% ipython --no-banner

In [1]: import numpy as np

In [2]: import numpy.linalg as la

In [3]: np.set_printoptions(precision=3, suppress=True, linewidth=120, legacy="1.25")

In [4]: mat = np.load("run16.npy")

In [5]: print(mat)
[[-1.092 -2.66  -1.115  5.199 -1.328  5.826]
 [ 0.453 -1.575  0.06   6.991 -1.142  7.074]
 [-0.66  -3.682 -1.012  4.347 -2.227  6.293]
 [ 0.157 -4.871 -0.991  6.135  0.432  7.34 ]
 [-0.715 -1.796 -0.363  8.059 -0.328  4.999]
 [ 0.663 -2.922 -1.456  7.15  -0.378  7.455]
 [ 0.735 -3.165  0.071  5.811  0.444  6.258]
 [-0.91  -2.881  0.545  6.238  1.166  4.733]
 [-0.238 -2.757 -2.248  7.623 -1.178  6.218]
 [ 0.197 -3.773 -1.67   6.446 -0.511  6.74 ]
 [ 1.532 -4.116 -0.594  6.934 -1.156  6.48 ]
 [-0.712 -4.547 -1.721  6.441 -1.897  7.926]
 [ 0.331 -2.441  0.579  6.816 -0.008  5.548]
 [ 0.627 -3.225  1.518  6.674 -0.869  5.736]
 [-0.827 -3.233  0.422  5.912  1.119  4.594]
 [-0.391 -2.129 -0.019  4.497  0.035  6.091]
 [ 0.021 -1.595  0.399  5.977 -0.161  7.393]
 [-1.446 -4.228  0.148  6.291 -0.567  6.984]
 [ 2.148 -2.954 -1.304  5.188 -0.542  5.583]
 [-0.065 -2.3   -0.659  6.444 -1.526  5.926]
 [ 1.187 -2.604 -0.073  7.914 -1.696  6.224]
 [-0.288 -4.016 -1.425  4.501 -0.191  5.899]
 [ 0.128 -0.578 -2.48   5.696 -1.306  4.115]
 [ 2.678 -1.795  1.675  6.033 -0.398  6.001]
 [-0.785 -2.863  1.908  5.554 -2.268  5.778]
 [ 1.283 -2.399 -0.072  5.665  1.809  5.423]]

In [6]: G = np.cov(mat, rowvar=False)

In [7]: print(np.argwhere(np.triu(np.abs(np.corrcoef(mat.T)) > 0.8, 1)))
[]

In [8]: print(np.argsort(-mat.std(axis=0).round(6), kind="stable"))
[2 4 1 0 3 5]

In [9]: print(la.eigvalsh(G)[::-1])
[1.762 1.205 1.136 0.964 0.785 0.382]

In [10]: print(np.polyfit(mat[:, 2], mat[:, 3], 1))
[0.014 6.18 ]

In [11]: print(G.shape)
(6, 6)

In [12]: D = la.norm(mat[:, None] - mat[None], axis=-1)

In [13]: print(D[:5, :5])
[[0.    3.122 1.73  3.568 3.364]
 [3.122 0.    3.95  3.916 2.775]
 [1.73  3.95  0.    3.667 4.8  ]
 [3.568 3.916 3.667 0.    4.513]
 [3.364 2.775 4.8   4.513 0.   ]]

In [14]: print(np.flatnonzero(D[24] < D.mean() / 2))
[24]

In [15]: print(D.mean(axis=1).argmax())
22

In [16]: print((D + 1e9 * np.eye(26)).round(6).argmin(axis=1))
[19 16  0  9 12  9 12 14  9  5  9  9 13 12  7  6  1  3  6  0  1  0 19 13 13  6]

In [17]: print(np.unravel_index(D.round(6).argmax(), D.shape))
(11, 23)

In [18]: print(D[24].round(6).argsort(kind="stable")[:4])
[24 13 19 12]

In [19]: print(D.shape)
(26, 26)

In [20]: print(la.matrix_rank(D ** 2))
8

In [21]: W0 = np.load("case14.npy")

In [22]: print(W0)
[[ 0  0  0  0  0  0  0  0  0  0  0  0]
 [ 0  3  0  0  0  0  0  0  0  0  0  0]
 [ 0  0  0  0  0  0  0  0  0 -2  0  0]
 [ 2  0  0  0  0  0  0  0  0  0  0  0]
 [ 0  0  0  0  0  0  0  0  3  0  0  0]
 [ 0  0  0  0  0  0  0  0  0  0  0  0]
 [ 0  0 -3  0  0  0  0  0  0  0  0  0]
 [ 0  0  0  0  0  0  0  0  0  0  2  0]
 [ 0  0  0  0  0  0  0  0  0  0  0  0]
 [ 0  0  0  0  0  0  0  0  0  0  0  2]
 [ 0  0  0  0  0  0 -2  0  0  0  0  0]
 [ 0  0  0  0 -2  0  0  0  0  0  0  0]]

In [23]: Y = np.array([[2, 0, 0],
    ...:     [1, 1, 0],
    ...:     [0, 2, 2],
    ...:     [0, 2, 0],
    ...:     [0, 1, 2],
    ...:     [2, 0, 0],
    ...:     [2, 2, 2],
    ...:     [0, 2, 2],
    ...:     [0, 2, 1],
    ...:     [0, 1, 1],
    ...:     [0, 1, 1],
    ...:     [1, 1, 2]])

In [24]: print(Y.T @ W0.T)
[[ 0  3  0  4  0  0  0  0  0  2 -4  0]
 [ 0  3 -2  0  6  0 -6  2  0  2 -4 -2]
 [ 0  0 -2  0  3  0 -6  2  0  4 -4 -4]]

In [25]: print(np.vstack([W0, Y.T]).shape)
(15, 12)

In [26]: print(np.einsum("ij->j", W0))
[ 2  3 -3  0 -2  0 -2  0  3 -2  2  2]

In [27]: print(np.einsum("ik,kj->ji", W0, Y))
[[ 0  3  0  4  0  0  0  0  0  2 -4  0]
 [ 0  3 -2  0  6  0 -6  2  0  2 -4 -2]
 [ 0  0 -2  0  3  0 -6  2  0  4 -4 -4]]
